>>> import numpy as np
>>> from numpy import linalg as LA
>>> np.set_printoptions(precision=3, suppress=True, linewidth=200)
>>> def rd(a):
...     return np.round(a, 3) + 0
... 
>>> Y = np.array([[0, 3, 0, 3, 4, 5, 5, 1, 4],
...     [0, 5, 2, 5, 5, 2, 1, 1, 2],
...     [5, 1, 3, 3, 3, 4, 0, 2, 3],
...     [4, 0, 4, 4, 0, 5, 3, 5, 0],
...     [5, 3, 5, 0, 0, 1, 4, 3, 1],
...     [3, 2, 2, 2, 1, 3, 2, 4, 0],
...     [0, 3, 0, 2, 4, 0, 4, 5, 4],
...     [3, 1, 1, 0, 1, 3, 1, 3, 3],
...     [2, 0, 5, 3, 4, 5, 3, 2, 2]])
>>> F = np.tril(Y)
>>> F
array([[0, 0, 0, 0, 0, 0, 0, 0, 0],
       [0, 5, 0, 0, 0, 0, 0, 0, 0],
       [5, 1, 3, 0, 0, 0, 0, 0, 0],
       [4, 0, 4, 4, 0, 0, 0, 0, 0],
       [5, 3, 5, 0, 0, 0, 0, 0, 0],
       [3, 2, 2, 2, 1, 3, 0, 0, 0],
       [0, 3, 0, 2, 4, 0, 4, 0, 0],
       [3, 1, 1, 0, 1, 3, 1, 3, 0],
       [2, 0, 5, 3, 4, 5, 3, 2, 2]])
>>> # rank 8
>>> np.allclose(F[:-1].T @ LA.lstsq(F[:-1].T, F[-1])[0], F[-1])
False
>>> print(np.abs(np.diag(LA.qr(F)[1])) > 1e-9)
[ True  True  True  True  True  True  True False  True]
>>> print(LA.lstsq(F[:-1].T, F[-1])[2])
7
>>> rd(np.trace(LA.pinv(F) @ F))
np.float64(8.0)
>>> print(np.unique(F.round(6), axis=0).shape)
(9, 9)
>>> try:
...     LA.inv(F)
... except LA.LinAlgError as e:
...     print("failed:", e)
... 
failed: Singular matrix
>>> rank = LA.matrix_rank(F)
>>> rank
np.int64(8)
>>> N = LA.svd(F)[2][rank:].T
>>> [int(LA.matrix_rank(np.delete(F, i, axis=0))) for i in range(9)]
[8, 7, 7, 7, 7, 7, 7, 7, 7]
>>> rd(N @ N.T)
array([[ 0.  ,  0.  ,  0.  ,  0.  ,  0.  ,  0.  ,  0.  ,  0.  ,  0.  ],
       [ 0.  ,  0.  ,  0.  ,  0.  ,  0.  ,  0.  ,  0.  ,  0.  ,  0.  ],
       [ 0.  ,  0.  ,  0.  ,  0.  ,  0.  ,  0.  ,  0.  ,  0.  ,  0.  ],
       [ 0.  ,  0.  ,  0.  ,  0.  ,  0.  ,  0.  ,  0.  ,  0.  ,  0.  ],
       [ 0.  ,  0.  ,  0.  ,  0.  ,  0.45, -0.15, -0.45,  0.15,  0.  ],
       [ 0.  ,  0.  ,  0.  ,  0.  , -0.15,  0.05,  0.15, -0.05,  0.  ],
       [ 0.  ,  0.  ,  0.  ,  0.  , -0.45,  0.15,  0.45, -0.15,  0.  ],
       [ 0.  ,  0.  ,  0.  ,  0.  ,  0.15, -0.05, -0.15,  0.05,  0.  ],
       [ 0.  ,  0.  ,  0.  ,  0.  ,  0.  ,  0.  ,  0.  ,  0.  ,  0.  ]])
>>> [int(LA.matrix_rank(F[:, :j + 1])) for j in range(9)]
[1, 2, 3, 4, 5, 6, 7, 7, 8]
>>> N.shape
(9, 1)
>>> LA.matrix_rank(F.T @ F), LA.matrix_rank(F @ F.T)
(np.int64(8), np.int64(8))
>>> Uu, sv = LA.svd(F)
Traceback (most recent call last):
  File "<python-input-22>", line 1, in <module>
    Uu, sv = LA.svd(F)
    ^^^^^^
ValueError: too many values to unpack (expected 2)
>>> Uu, sv, Vh = LA.svd(F, full_matrices=False)
>>> rd(np.abs(Vh[0]))
array([0.558, 0.243, 0.567, 0.291, 0.251, 0.318, 0.189, 0.134, 0.076])
>>> np.allclose(Uu * sv @ Vh, F)
True
>>> rd(np.cumsum(sv ** 2) / np.sum(sv ** 2))
array([0.596, 0.774, 0.889, 0.947, 0.974, 0.992, 0.999, 1.   , 1.   ])
>>> rd(np.sqrt((sv ** 2).sum())), rd(LA.norm(F))
(np.float64(19.235), np.float64(19.235))
>>> Uu, sv, Vh = LA.svd(F)
>>> rd(sv)
array([14.85 ,  8.119,  6.529,  4.63 ,  3.118,  2.646,  1.606,  0.445,  0.   ])
>>> Y = Uu[:, :8] @ np.diag(sv[:8]) @ Vh[:8]
>>> LA.matrix_rank(F, rtol=0.05)
np.int64(7)
>>> rd(LA.norm(F - Y) / LA.norm(F))
np.float64(0.0)
>>> rd(np.abs(F - Y).max())
np.float64(0.0)
>>> sv = 10 * 0.9 ** np.arange(9)
>>> rng = np.random.default_rng(756311)
>>> mat = rng.normal(size=(34, 9)) * rng.permutation(sv)
>>> print(rd(mat))
[[ -5.921  -1.241  -1.729   8.326  -0.862   8.14   -9.778   2.358   2.134]
 [ -1.037   6.325  -2.254   0.368   5.299   8.424   3.965 -10.154  -0.416]
 [  1.087   3.768  -9.45    8.946   3.225  -8.604  -5.456 -12.275  -0.256]
 [ -6.069  -5.532  10.847 -13.891  -0.45    9.623  -3.949  -6.834   2.493]
 [ -7.978 -10.868  -5.801   1.035   5.593   2.538  -0.742 -12.196  -1.29 ]
 [  7.257 -11.097   0.34    5.578  -4.665  -0.496   6.567  -3.331   2.245]
 [  4.116  -4.02   11.086  -5.115   6.248  -2.374  -3.08   -5.211  12.026]
 [  6.656  12.137 -12.945  -2.984   2.941  -3.373  -1.294   5.725  -2.383]
 [  3.468  -0.606 -11.567   2.852   5.167  -4.639  -1.286   7.343   9.673]
 [  6.79   -2.539  14.188   6.422  -2.891  -5.594   5.739   4.704  -0.242]
 [  1.475   1.925   6.05   -1.641   1.682  18.876  -2.632  -3.745  -0.515]
 [  0.602  -4.989   8.534  -8.606   4.449  12.546  13.037  -9.535   5.229]
 [ -6.833   0.397  -3.463 -12.778   3.175 -11.973   4.869  -1.929  -1.716]
 [  1.485   7.094   2.97   -0.543   2.703   6.537 -12.587   8.695   0.03 ]
 [ -0.299   4.051  -9.098  -2.243  -0.317   4.415   2.851  -2.639  -2.848]
 [  1.161 -10.103   9.253  11.916   4.982   6.554   1.652  11.505   0.296]
 [ 23.376  -4.389   4.089  -3.672   2.59    8.398   6.59   -4.766   3.81 ]
 [ 10.609   5.789  -1.486  -0.767   6.491   4.153   0.214   4.825  -6.536]
 [ -6.174  -3.228   5.546  -2.09   -2.349   2.842   2.629  -1.499   4.384]
 [ 17.578   7.596   9.999   2.766   5.235  -1.952  -0.243  -2.161 -11.006]
 [-11.046  -3.742  -3.547  -0.79   -7.25    4.214  -2.906   1.924  -1.013]
 [ -5.201   3.866  -6.836   3.369   4.057   1.532  -4.022   0.329 -12.067]
 [ -4.174   2.276  -5.296   3.745  -7.051  -4.508  -4.821   7.975  -8.805]
 [  0.674  11.773  11.304  -3.536   0.456  -5.628  -0.342  -3.479  -7.834]
 [-15.725  -3.428  13.891 -12.07    6.181   4.691  -2.924  -4.04    2.685]
 [  8.688  -4.553  -0.826  -4.974  -3.702 -10.82    2.177  -1.313   9.617]
 [  1.856  -4.8    -5.851   0.015   6.612  12.527   7.393  -4.345 -12.041]
 [  7.269  -2.543   3.025   1.71    0.971   2.267   5.786   8.843   4.951]
 [ -3.728  13.54   -4.317   2.064  -2.717  17.678   1.301   3.309  -3.688]
 [ -7.017   2.98    5.736   6.379   2.93  -12.292  -0.715  12.532  -4.097]
 [  0.2    -5.553  -8.94    1.296   4.708   5.038  -4.027 -10.711   5.033]
 [ -2.461   3.268  10.456   1.442  -2.178 -10.004   5.636   0.992  -7.657]
 [  5.445 -12.08  -11.792  -0.832  -1.428   6.087  -7.796   4.537  -4.094]
 [-16.17    7.073  -1.751   5.72   -6.955   1.697   0.691  -2.736  -5.024]]
>>> def softmax(z):
...     e = np.exp(z - z.max(axis=-1, keepdims=True))
...     return e / e.sum(axis=-1, keepdims=True)
... 
>>> rd(softmax(mat).sum(axis=1))
array([1., 1., 1., 1., 1., 1., 1., 1., 1., 1., 1., 1., 1., 1., 1., 1., 1., 1., 1., 1., 1., 1., 1., 1., 1., 1., 1., 1., 1., 1., 1., 1., 1., 1.])
>>> print(rd(softmax(mat[32])))
[0.302 0.    0.    0.001 0.    0.575 0.    0.122 0.   ]
>>> rd(softmax(10 * mat[32]))
array([0.002, 0.   , 0.   , 0.   , 0.   , 0.998, 0.   , 0.   , 0.   ])
>>> rd(softmax(mat[32] + 4))
array([0.302, 0.   , 0.   , 0.001, 0.   , 0.575, 0.   , 0.122, 0.   ])
>>> scores = mat @ mat.T / np.sqrt(9)
>>> rd(softmax(scores)[32] @ mat)
array([  5.445, -12.08 , -11.792,  -0.832,  -1.428,   6.087,  -7.796,   4.537,  -4.094])
>>> rd(softmax(F[0]))
array([0.111, 0.111, 0.111, 0.111, 0.111, 0.111, 0.111, 0.111, 0.111])
>>> rd(softmax(F[0] + 3))
array([0.111, 0.111, 0.111, 0.111, 0.111, 0.111, 0.111, 0.111, 0.111])
>>> scores = F @ F.T / np.sqrt(9)
>>> rd(softmax(scores)[0] @ F)
array([2.444, 1.667, 2.222, 1.222, 1.111, 1.222, 0.889, 0.556, 0.222])
>>> x0 = np.array([2, -1, 0, 0, -1, 2, 2, -2, 1])
>>> y = mat @ x0
>>> c, lr = np.zeros(9), 1 / LA.norm(mat, 2) ** 2
>>> for i in range(12):
...     c -= lr * mat.T @ (mat @ c - y)
...     if i % 2 == 0: print(i, round(LA.norm(mat @ c - y), 3))
... 
0 51.589
2 26.682
4 15.986
6 9.909
8 6.284
10 4.053
>>> rd(c)
array([ 1.981, -1.026, -0.005, -0.012, -0.869,  1.985,  1.994, -1.967,  0.979])
>>> rd(LA.cond(mat))
np.float64(2.49)
>>> x0 = np.array([5, 4, -4, 3, -7, 3, -9, 1, 9])
>>> y = mat @ x0
>>> rd(LA.pinv(mat) @ mat)
array([[1., 0., 0., 0., 0., 0., 0., 0., 0.],
       [0., 1., 0., 0., 0., 0., 0., 0., 0.],
       [0., 0., 1., 0., 0., 0., 0., 0., 0.],
       [0., 0., 0., 1., 0., 0., 0., 0., 0.],
       [0., 0., 0., 0., 1., 0., 0., 0., 0.],
       [0., 0., 0., 0., 0., 1., 0., 0., 0.],
       [0., 0., 0., 0., 0., 0., 1., 0., 0.],
       [0., 0., 0., 0., 0., 0., 0., 1., 0.],
       [0., 0., 0., 0., 0., 0., 0., 0., 1.]])
>>> rd(LA.solve(mat.T @ mat, mat.T @ y))
array([ 5.,  4., -4.,  3., -7.,  3., -9.,  1.,  9.])
>>> try:
...     LA.solve(mat, y)
... except LA.LinAlgError as e:
...     print(repr(e))
... 
LinAlgError('Last 2 dimensions of the array must be square')
>>> rd(LA.lstsq(mat, y)[0])
array([ 5.,  4., -4.,  3., -7.,  3., -9.,  1.,  9.])
>>> y = y + 0.1 * rng.normal(size=34)
>>> print(rd(y))
[ 137.395  -30.983   71.206  -54.435 -105.791   -3.965   24.625   90.123  125.696  -59.349   46.179 -150.287 -176.469  145.43     5.883  -51.659   49.262   -9.24   -32.907  -55.079   24.022  -68.916
   28.443  -96.374 -166.692   72.821 -174.501   20.433   89.365 -102.211   71.441 -170.125   89.553  -28.805]
>>> c, *_ = LA.lstsq(mat, y)
>>> print(rd(LA.norm(y - mat @ c)))
0.526
>>> rd(c)
array([ 4.996,  4.005, -3.999,  3.001, -6.994,  3.001, -9.001,  1.003,  9.008])
>>> rd(np.abs(mat).max())
np.float64(23.376)
>>> print(rd(mat.mean(axis=0)))
[ 0.293 -0.043  0.599 -0.076  1.261  1.956  0.073 -0.509 -0.851]
>>> print(rd(LA.svd(mat, compute_uv=False)))
[53.365 50.063 46.925 42.801 38.146 30.886 26.756 24.586 21.428]
>>> mat.shape
(34, 9)
>>> mat[34]
Traceback (most recent call last):
  File "<python-input-70>", line 1, in <module>
    mat[34]
    ~~~^^^^
IndexError: index 34 is out of bounds for axis 0 with size 34
>>> np.unravel_index(np.abs(mat).argmax(), mat.shape)
(np.int64(16), np.int64(0))
>>> rd(mat.sum(axis=0))
array([  9.957,  -1.454,  20.367,  -2.582,  42.881,  66.517,   2.498, -17.302, -28.923])
